% python3 -q
>>> import numpy as np
>>> np.set_printoptions(precision=3, suppress=True, linewidth=140)
>>> mat = np.load("out9.npy")
>>> mat
array([[ 6,  0,  6,  3,  9,  0,  9],
       [ 0,  0,  0,  0,  0,  0,  0],
       [-6,  0, -6, -3, -9,  0, -9],
       [-4,  0, -4, -2, -6,  0, -6],
       [ 2,  0,  2,  1,  3,  0,  3],
       [ 4,  0,  4,  2,  6,  0,  6],
       [-2,  0, -2, -1, -3,  0, -3],
       [ 0,  0,  0,  0,  0,  0,  0],
       [ 2,  0,  2,  1,  3,  0,  3]])
>>> U, s, VT = np.linalg.svd(mat)
>>> np.argmax(s[:-1] / (s[1:] + 1e-6)) + 1
np.int64(1)
>>> s.round(3) + 0
array([27.982,  0.   ,  0.   ,  0.   ,  0.   ,  0.   ,  0.   ])
>>> out = U[:, :1] @ np.diag(s[:1]) @ VT[:1]
>>> np.linalg.matrix_rank(out)
np.int64(1)
>>> round(np.abs(mat - out).max(), 3)
np.float64(0.0)
>>> np.linalg.matrix_rank(mat, rtol=0.05)
np.int64(1)
>>> np.round(np.linalg.norm(mat - out) / np.linalg.norm(mat), 3)
np.float64(0.0)
>>> U, s, VT = np.linalg.svd(mat)
>>> evecs = VT[:(s > 1e-8).sum()]
>>> rng = np.random.default_rng(792)
>>> x = mat[1] + -1 * mat[0] + rng.integers(2) * np.eye(7)[3]
>>> x
array([-6.,  0., -6., -2., -9.,  0., -9.])
>>> np.diag(evecs.T @ evecs)
array([0.148, 0.   , 0.148, 0.037, 0.333, 0.   , 0.333])
>>> np.allclose(evecs.T @ evecs @ x, x)
False
>>> evecs.T @ evecs
array([[0.148, 0.   , 0.148, 0.074, 0.222, 0.   , 0.222],
       [0.   , 0.   , 0.   , 0.   , 0.   , 0.   , 0.   ],
       [0.148, 0.   , 0.148, 0.074, 0.222, 0.   , 0.222],
       [0.074, 0.   , 0.074, 0.037, 0.111, 0.   , 0.111],
       [0.222, 0.   , 0.222, 0.111, 0.333, 0.   , 0.333],
       [0.   , 0.   , 0.   , 0.   , 0.   , 0.   , 0.   ],
       [0.222, 0.   , 0.222, 0.111, 0.333, 0.   , 0.333]])
>>> [round(float(x), 3) for x in np.linalg.svd(mat, compute_uv=False)[:3]]
[27.982, 0.0, 0.0]
>>> np.argsort(-np.linalg.norm(mat, axis=0).round(6), kind="stable")[:3]
array([4, 6, 0])
>>> def softmax(z):
...     e = np.exp(z - z.max(axis=-1, keepdims=True))
...     return e / e.sum(axis=-1, keepdims=True)
... 
>>> softmax(mat[3] + -2)
array([0.008, 0.459, 0.008, 0.062, 0.001, 0.459, 0.001])
>>> softmax(mat[3])
array([0.008, 0.459, 0.008, 0.062, 0.001, 0.459, 0.001])
>>> S = mat @ mat.T / np.sqrt(7)
>>> softmax(S).round(6).argmax(axis=1)
array([0, 0, 2, 2, 0, 0, 2, 0, 0])
>>> np.round(softmax(S + np.triu(np.full(S.shape, -np.inf), 1)), 3) + 0
array([[1.   , 0.   , 0.   , 0.   , 0.   , 0.   , 0.   , 0.   , 0.   ],
       [0.5  , 0.5  , 0.   , 0.   , 0.   , 0.   , 0.   , 0.   , 0.   ],
       [0.   , 0.   , 1.   , 0.   , 0.   , 0.   , 0.   , 0.   , 0.   ],
       [0.   , 0.   , 1.   , 0.   , 0.   , 0.   , 0.   , 0.   , 0.   ],
       [1.   , 0.   , 0.   , 0.   , 0.   , 0.   , 0.   , 0.   , 0.   ],
       [1.   , 0.   , 0.   , 0.   , 0.   , 0.   , 0.   , 0.   , 0.   ],
       [0.   , 0.   , 1.   , 0.   , 0.   , 0.   , 0.   , 0.   , 0.   ],
       [0.125, 0.125, 0.125, 0.125, 0.125, 0.125, 0.125, 0.125, 0.   ],
       [1.   , 0.   , 0.   , 0.   , 0.   , 0.   , 0.   , 0.   , 0.   ]])
>>> softmax(S)[3] @ mat
array([-6.,  0., -6., -3., -9.,  0., -9.])
>>> A = np.vander(np.arange(10) - 2, 4, increasing=True)
>>> A
array([[  1,  -2,   4,  -8],
       [  1,  -1,   1,  -1],
       [  1,   0,   0,   0],
       [  1,   1,   1,   1],
       [  1,   2,   4,   8],
       [  1,   3,   9,  27],
       [  1,   4,  16,  64],
       [  1,   5,  25, 125],
       [  1,   6,  36, 216],
       [  1,   7,  49, 343]])
>>> x = np.array([2, 2, 2, 2])
>>> target = A @ x
>>> np.linalg.lstsq(A, target)[0]
array([2., 2., 2., 2.])
>>> np.round(np.linalg.pinv(A) @ A, 3) + 0
array([[1., 0., 0., 0.],
       [0., 1., 0., 0.],
       [0., 0., 1., 0.],
       [0., 0., 0., 1.]])
>>> target
array([-10,   0,   2,   8,  30,  80, 170, 312, 518, 800])
>>> np.linalg.solve(A.T @ A, A.T @ target)
array([2., 2., 2., 2.])
>>> target = target + 0.3 * rng.normal(size=10)
>>> target
array([ -9.609,   0.078,   2.077,   7.748,  29.872,  79.961, 170.018, 312.109, 518.456, 800.202])
>>> c, *_ = np.linalg.lstsq(A, target)
>>> c.round()
array([2., 2., 2., 2.])
>>> round(float(np.linalg.norm(target - A @ c)), 3)
0.301
>>> np.round(A.T @ (target - A @ c), 3) + 0
array([0., 0., 0., 0.])
>>> U, s, VT = np.linalg.svd(A, full_matrices=False)
>>> s / s[0]
array([1.   , 0.029, 0.009, 0.004])
>>> np.round(U.T @ U, 3) + 0
array([[1., 0., 0., 0.],
       [0., 1., 0., 0.],
       [0., 0., 1., 0.],
       [0., 0., 0., 1.]])
>>> U.shape, s.shape, VT.shape
((10, 4), (4,), (4, 4))
>>> np.round(VT @ VT.T, 3) + 0
array([[1., 0., 0., 0.],
       [0., 1., 0., 0.],
       [0., 0., 1., 0.],
       [0., 0., 0., 1.]])
>>> np.abs(VT[0])
array([0.004, 0.025, 0.155, 0.988])
>>> np.round(U.T @ A @ VT.T, 3) + 0
array([[435.376,   0.   ,   0.   ,   0.   ],
       [  0.   ,  12.769,   0.   ,   0.   ],
       [  0.   ,   0.   ,   3.831,   0.   ],
       [  0.   ,   0.   ,   0.   ,   1.722]])
>>> (s > 1e-8).sum()
np.int64(4)
>>> F = np.load("arr.npy")
>>> F
array([[0.5  , 0.5  , 0.   , 0.   , 0.   , 0.   , 0.   ],
       [0.333, 0.333, 0.   , 0.   , 0.   , 0.   , 0.333],
       [0.   , 0.   , 1.   , 0.   , 0.   , 0.   , 0.   ],
       [0.   , 0.   , 0.   , 0.5  , 0.   , 0.5  , 0.   ],
       [0.   , 0.   , 0.   , 0.   , 0.5  , 0.   , 0.5  ],
       [0.   , 0.   , 0.   , 0.   , 0.   , 0.5  , 0.5  ],
       [0.   , 0.   , 0.25 , 0.   , 0.25 , 0.25 , 0.25 ]])
>>> U, s, VT = np.linalg.svd(F)
>>> evecs = VT[:(s > 1e-8).sum()]
>>> x = F[5] + -1 * F[2] + rng.integers(2) * np.eye(7)[1]
>>> x
array([ 0. ,  1. , -1. ,  0. ,  0. ,  0.5,  0.5])
>>> np.linalg.matrix_rank(np.vstack([F, x]))
np.int64(7)
>>> round(float(np.linalg.norm(x - evecs.T @ evecs @ x)), 3)
0.707
>>> np.abs(np.diag(np.linalg.qr(mat)[1])) > 1e-9
array([ True, False, False, False, False, False, False])
>>> round(float(np.trace(np.linalg.pinv(mat) @ mat)), 3)
1.0
>>> U, s, VT = np.linalg.svd(F)
>>> s.round(3) + 0
array([1.089, 0.994, 0.847, 0.714, 0.392, 0.177, 0.   ])
>>> np.argmax(s[:-1] / (s[1:] + 1e-6)) + 1
np.int64(6)
>>> out = U[:, :6] @ np.diag(s[:6]) @ VT[:6]
>>> np.linalg.matrix_rank(out)
np.int64(6)
>>> np.linalg.cond(F) > 100
np.True_
>>> round(np.linalg.norm(F, 2) / np.linalg.norm(F), 3)
np.float64(0.575)
>>> K = np.vander(np.arange(7) - 4, 4, increasing=True)
>>> K
array([[  1,  -4,  16, -64],
       [  1,  -3,   9, -27],
       [  1,  -2,   4,  -8],
       [  1,  -1,   1,  -1],
       [  1,   0,   0,   0],
       [  1,   1,   1,   1],
       [  1,   2,   4,   8]])
>>> out = K / np.linalg.norm(K, axis=1, keepdims=True)
>>> C2 = out @ out.T
>>> (C2 - 2 * np.eye(7)).round(6).argmax(axis=1)
array([1, 0, 1, 2, 3, 6, 5])
>>> np.round(np.degrees(np.arccos(np.clip(C2[0, 4], -1, 1))), 3)
np.float64(89.133)
>>> out = np.c_[K[:, :2] @ np.array([[1, 2], [-2, -2]]), np.array([1, 3, 1, 0, 0, 2, 3])]
>>> out
array([[ 9, 10,  1],
       [ 7,  8,  3],
       [ 5,  6,  1],
       [ 3,  4,  0],
       [ 1,  2,  0],
       [-1,  0,  2],
       [-3, -2,  3]])
>>> np.linalg.norm(np.linalg.qr(K)[0].T @ out, axis=0) ** 2 / ((out ** 2).sum(axis=0) + 1e-12)
array([1.   , 1.   , 0.863])
>>> np.linalg.matrix_rank(np.c_[K, out])
np.int64(5)
>>> np.round(np.linalg.lstsq(K, out[:, 0])[0], 3) + 0
array([ 1., -2.,  0.,  0.])
>>> np.round(np.linalg.norm(out - K @ np.linalg.lstsq(K, out)[0], axis=0), 3) + 0
array([0.   , 0.   , 1.813])
>>> feats = np.loadtxt("data.csv", delimiter=",")
>>> feats
array([[-2.574,  0.017,  1.987,  1.753,  0.692,  3.04 , -1.277],
       [ 3.004, -0.287, -2.082, -0.418, -2.642, -1.92 , -0.847],
       [ 3.033, -0.235, -2.15 , -0.755, -2.292, -2.272, -0.376],
       [-2.868,  0.342,  1.927, -0.018,  2.993,  1.416,  1.408],
       [ 2.975, -0.304, -2.043, -0.288, -2.758, -1.776, -1.02 ],
       [-0.897, -0.266,  0.934,  2.273, -1.632,  2.721, -2.832],
       [ 3.02 , -0.207, -2.165, -0.919, -2.094, -2.429, -0.135],
       [ 1.928,  0.12 , -1.606, -2.123,  0.395, -3.087,  2.121],
       [-2.93 ,  0.323,  1.991,  0.14 ,  2.879,  1.604,  1.211],
       [ 0.167,  0.339, -0.431, -2.192,  2.298, -2.275,  3.068],
       [ 0.876,  0.268, -0.92 , -2.272,  1.653, -2.71 ,  2.841],
       [ 2.942, -0.147, -2.157, -1.225, -1.667, -2.696,  0.343],
       [ 2.84 , -0.349, -1.899,  0.081, -3.034, -1.339, -1.484],
       [ 2.249, -0.415, -1.381,  0.91 , -3.357, -0.214, -2.391],
       [-1.36 , -0.207,  1.242,  2.25 , -1.127,  2.93 , -2.577],
       [-2.999,  0.185,  2.168,  1.035,  1.941,  2.535, -0.042],
       [ 2.173, -0.418, -1.318,  0.986, -3.364, -0.1  , -2.464],
       [ 2.79 , -0.359, -1.851,  0.181, -3.095, -1.214, -1.604],
       [-2.075,  0.422,  1.239, -1.078,  3.365, -0.04 ,  2.548],
       [-3.031,  0.226,  2.156,  0.806,  2.232,  2.322,  0.302],
       [-0.921, -0.263,  0.95 ,  2.273, -1.608,  2.733, -2.821],
       [ 0.675, -0.397, -0.172,  1.94 , -2.887,  1.603, -3.112],
       [-1.333, -0.211,  1.225,  2.253, -1.158,  2.92 , -2.594]])
>>> theta = np.radians(180)
>>> Rm = np.eye(7)
>>> Rm[4, 4] = Rm[2, 2] = np.cos(theta)
>>> Rm[4, 2], Rm[2, 4] = -np.sin(theta), np.sin(theta)
>>> Rm.round(3) + 0
array([[ 1.,  0.,  0.,  0.,  0.,  0.,  0.],
       [ 0.,  1.,  0.,  0.,  0.,  0.,  0.],
       [ 0.,  0., -1.,  0.,  0.,  0.,  0.],
       [ 0.,  0.,  0.,  1.,  0.,  0.,  0.],
       [ 0.,  0.,  0.,  0., -1.,  0.,  0.],
       [ 0.,  0.,  0.,  0.,  0.,  1.,  0.],
       [ 0.,  0.,  0.,  0.,  0.,  0.,  1.]])
>>> out = feats @ Rm.T
>>> np.allclose(np.linalg.norm(feats, axis=1), np.linalg.norm(out, axis=1))
True
>>> round(float(np.linalg.det(Rm)), 3), np.trace(Rm)
(1.0, np.float64(3.0))
>>> np.round(np.linalg.svd(feats, compute_uv=False), 3) + 0, np.round(np.linalg.svd(out, compute_uv=False), 3) + 0
(array([18.554, 15.191,  0.   ,  0.   ,  0.   ,  0.   ,  0.   ]), array([18.554, 15.191,  0.   ,  0.   ,  0.   ,  0.   ,  0.   ]))
>>> np.abs(out - feats).max(axis=0)
array([0.   , 0.   , 4.337, 0.   , 6.731, 0.   , 0.   ])
>>> np.allclose(feats[:-1].T @ np.linalg.lstsq(feats[:-1].T, feats[-1])[0], feats[-1])
True
>>> Ac = feats - feats.mean(axis=0)
>>> U, s, VT = np.linalg.svd(Ac, full_matrices=False)
>>> np.searchsorted(np.cumsum(s ** 2) / (s ** 2).sum(), 0.9) + 1
np.int64(2)
>>> M = np.loadtxt("mat.csv", delimiter=",")
>>> M
array([[ 0., -3., -2.,  1.,  1.,  2., -3.,  2., -1.,  0.,  0., -3.,  2.,  0.,  0.],
       [-3.,  0., -3., -2.,  1.,  1.,  2., -3.,  2., -1.,  0.,  0., -3.,  2.,  0.],
       [-2., -3.,  0., -3., -2.,  1.,  1.,  2., -3.,  2., -1.,  0.,  0., -3.,  2.],
       [ 1., -2., -3.,  0., -3., -2.,  1.,  1.,  2., -3.,  2., -1.,  0.,  0., -3.],
       [ 1.,  1., -2., -3.,  0., -3., -2.,  1.,  1.,  2., -3.,  2., -1.,  0.,  0.],
       [ 2.,  1.,  1., -2., -3.,  0., -3., -2.,  1.,  1.,  2., -3.,  2., -1.,  0.],
       [-3.,  2.,  1.,  1., -2., -3.,  0., -3., -2.,  1.,  1.,  2., -3.,  2., -1.],
       [ 2., -3.,  2.,  1.,  1., -2., -3.,  0., -3., -2.,  1.,  1.,  2., -3.,  2.],
       [-1.,  2., -3.,  2.,  1.,  1., -2., -3.,  0., -3., -2.,  1.,  1.,  2., -3.],
       [ 0., -1.,  2., -3.,  2.,  1.,  1., -2., -3.,  0., -3., -2.,  1.,  1.,  2.],
       [ 0.,  0., -1.,  2., -3.,  2.,  1.,  1., -2., -3.,  0., -3., -2.,  1.,  1.],
       [-3.,  0.,  0., -1.,  2., -3.,  2.,  1.,  1., -2., -3.,  0., -3., -2.,  1.],
       [ 2., -3.,  0.,  0., -1.,  2., -3.,  2.,  1.,  1., -2., -3.,  0., -3., -2.],
       [ 0.,  2., -3.,  0.,  0., -1.,  2., -3.,  2.,  1.,  1., -2., -3.,  0., -3.],
       [ 0.,  0.,  2., -3.,  0.,  0., -1.,  2., -3.,  2.,  1.,  1., -2., -3.,  0.]])
>>> ev, evecs = np.linalg.eigh(M)
>>> x = np.array([-2, 3, 2, 0, 2, 0, 1, 1, 3, -2, -3, 0, -3, -3, -3])
>>> (np.sign(evecs[:, -1].round(6)) == np.sign(evecs[0, -1].round(6))).astype(int)
array([1, 0, 1, 0, 0, 1, 0, 1, 0, 1, 0, 0, 1, 0, 1])
>>> x @ M @ x
np.float64(30.0)
>>> np.abs(M).sum(axis=1).max(), round(float(np.abs(ev).max()), 3)
(np.float64(28.0), 14.427)
